% ipython --no-banner

In [1]: import numpy as np

In [2]: import numpy.linalg as la

In [3]: np.set_printoptions(precision=2, suppress=True, linewidth=200, sign=" ")

In [4]: data = np.load("case11.npy")

In [5]: data
Out[5]: 
array([[ 3.07,  1.51,  1.51,  4.54,  0.05,  1.47,  1.51,  4.54,  2.95,  1.46,  2.86],
       [ 2.59,  1.3 ,  1.34,  3.95,  0.1 ,  1.48,  1.27,  4.03,  2.54,  1.18,  2.4 ],
       [ 0.19,  0.06,  0.13,  0.25,  0.1 ,  0.09,  0.02,  0.19,  0.14, -0.02,  0.13],
       [-0.42, -0.31, -0.16, -0.56,  0.19, -0.16, -0.26, -0.49, -0.56, -0.13, -0.39],
       [-3.47, -1.57, -1.64, -5.05, -0.06, -1.68, -1.74, -5.03, -3.69, -1.52, -3.47],
       [ 2.68,  1.42,  1.38,  3.94, -0.03,  1.24,  1.41,  4.  ,  2.84,  1.3 ,  2.71],
       [ 0.44,  0.08,  0.25,  0.63,  0.03,  0.22,  0.23,  0.69,  0.36,  0.21,  0.56],
       [-0.7 , -0.5 , -0.44, -1.05,  0.15, -0.16, -0.26, -1.01, -0.62, -0.53, -0.67],
       [-4.11, -2.  , -2.  , -5.97,  0.1 , -2.05, -1.97, -6.21, -4.15, -2.05, -4.16],
       [ 2.93,  1.57,  1.38,  4.39, -0.02,  1.52,  1.43,  4.4 ,  2.86,  1.47,  2.9 ],
       [-2.1 , -1.11, -1.  , -3.16,  0.05, -1.  , -1.15, -3.16, -2.25, -1.04, -1.99],
       [ 0.95,  0.52,  0.32,  1.17,  0.08,  0.39,  0.27,  1.39,  0.72,  0.37,  0.88],
       [-0.25, -0.08,  0.22, -0.38,  0.02,  0.02, -0.11, -0.47, -0.15, -0.13, -0.18],
       [ 1.02,  0.64,  0.42,  1.52, -0.16,  0.48,  0.53,  1.51,  0.92,  0.4 ,  0.97],
       [-5.12, -2.37, -2.51, -7.64,  0.08, -2.63, -2.52, -7.32, -5.07, -2.38, -5.08],
       [-0.03, -0.1 , -0.13, -0.05,  0.12,  0.04,  0.08, -0.11, -0.01, -0.03, -0.01],
       [-1.87, -1.21, -1.09, -3.05,  0.05, -1.01, -0.86, -3.13, -1.95, -1.18, -2.15],
       [ 0.55,  0.06,  0.32,  0.65,  0.07,  0.2 ,  0.32,  0.77,  0.61,  0.2 ,  0.39],
       [-0.48, -0.28, -0.1 , -0.58, -0.31, -0.05, -0.24, -0.56, -0.46, -0.24, -0.57],
       [-1.04, -0.44, -0.63, -1.61, -0.06, -0.55, -0.47, -1.54, -1.1 , -0.43, -1.04],
       [ 3.72,  1.8 ,  1.87,  5.73, -0.01,  1.87,  2.01,  5.73,  3.62,  1.92,  3.73],
       [-1.93, -0.98, -0.99, -2.82, -0.11, -1.03, -0.9 , -2.98, -1.87, -0.98, -1.86],
       [-0.94, -0.24, -0.21, -1.2 , -0.05, -0.51, -0.22, -1.16, -0.81, -0.22, -0.74],
       [ 0.61,  0.37,  0.43,  0.88, -0.12,  0.37,  0.27,  0.99,  0.66,  0.45,  0.55],
       [ 1.32,  0.57,  0.76,  2.02, -0.08,  0.82,  0.76,  2.1 ,  1.37,  0.5 ,  1.44],
       [ 0.31,  0.15,  0.36,  0.5 ,  0.06,  0.35,  0.23,  0.55,  0.4 ,  0.22,  0.44],
       [-1.47, -0.87, -0.83, -2.38,  0.05, -0.88, -0.87, -2.2 , -1.38, -0.68, -1.32],
       [-1.35, -0.73, -0.74, -1.99, -0.06, -0.71, -0.69, -2.03, -1.36, -0.81, -1.39],
       [-0.7 , -0.29, -0.2 , -1.14, -0.06, -0.2 , -0.22, -1.  , -0.76, -0.32, -0.58],
       [-5.01, -2.46, -2.44, -7.29, -0.05, -2.39, -2.24, -7.36, -4.92, -2.36, -4.84],
       [-1.67, -0.82, -0.75, -2.27, -0.12, -0.7 , -0.92, -2.4 , -1.57, -0.71, -1.56],
       [-0.72, -0.49, -0.34, -1.36,  0.07, -0.53, -0.53, -1.34, -0.72, -0.43, -0.83],
       [ 0.81,  0.3 ,  0.63,  1.29,  0.15,  0.3 ,  0.56,  1.24,  0.75,  0.51,  1.04],
       [ 1.39,  0.8 ,  0.62,  2.07, -0.08,  0.57,  0.77,  1.92,  1.48,  0.83,  1.32],
       [-0.7 , -0.33, -0.29, -1.13,  0.03, -0.51, -0.55, -1.  , -0.66, -0.38, -0.77]])

In [6]: vec = np.array([2, 0, -2, 2, -1, -2, -1, 0, 0, 1, -1])

In [7]: rhs = data @ vec

In [8]: np.round(la.solve(data.T @ data, data.T @ rhs), 2) + 0
Out[8]: array([ 2.,  0., -2.,  2., -1., -2., -1.,  0.,  0.,  1., -1.])

In [9]: np.round(la.pinv(data) @ data, 2) + 0
Out[9]: 
array([[ 1.,  0.,  0.,  0.,  0.,  0.,  0.,  0.,  0.,  0.,  0.],
       [ 0.,  1.,  0.,  0.,  0.,  0.,  0.,  0.,  0.,  0.,  0.],
       [ 0.,  0.,  1.,  0.,  0.,  0.,  0.,  0.,  0.,  0.,  0.],
       [ 0.,  0.,  0.,  1.,  0.,  0.,  0.,  0.,  0.,  0.,  0.],
       [ 0.,  0.,  0.,  0.,  1.,  0.,  0.,  0.,  0.,  0.,  0.],
       [ 0.,  0.,  0.,  0.,  0.,  1.,  0.,  0.,  0.,  0.,  0.],
       [ 0.,  0.,  0.,  0.,  0.,  0.,  1.,  0.,  0.,  0.,  0.],
       [ 0.,  0.,  0.,  0.,  0.,  0.,  0.,  1.,  0.,  0.,  0.],
       [ 0.,  0.,  0.,  0.,  0.,  0.,  0.,  0.,  1.,  0.,  0.],
       [ 0.,  0.,  0.,  0.,  0.,  0.,  0.,  0.,  0.,  1.,  0.],
       [ 0.,  0.,  0.,  0.,  0.,  0.,  0.,  0.,  0.,  0.,  1.]])

In [10]: rng = np.random.default_rng(25)

In [11]: rhs = rhs + 0.05 * rng.normal(size=35)

In [12]: rhs
Out[12]: 
array([  6.32,   4.85,   0.14,  -1.1 ,  -6.65,   5.26,   0.64,  -2.08,  -7.97,   6.1 ,  -4.48,   1.95,  -1.55,   2.33, -10.09,  -0.14,  -3.8 ,   0.75,  -0.96,  -1.83,   7.61,  -3.57,  -2.07,   1.17,
         1.9 ,  -0.31,  -2.92,  -2.52,  -2.37, -10.15,  -3.13,  -1.48,   1.11,   3.37,  -1.14])

In [13]: c, *_ = la.lstsq(data, rhs)

In [14]: print(c.round())
[ 2.  0. -2.  2. -1. -2. -1. -0. -0.  1. -1.]

In [15]: round(float(la.norm(rhs - data @ c)), 2)
Out[15]: 0.23

In [16]: print([round(float(la.norm(la.solve(data.T @ data + lam * np.eye(11), data.T @ rhs))), 2) for lam in (0, 1, 10, 100)])
[4.51, 1.39, 0.69, 0.63]

In [17]: np.round(data.T @ (rhs - data @ c), 2) + 0
Out[17]: array([ 0.,  0.,  0.,  0.,  0.,  0.,  0.,  0.,  0.,  0.,  0.])
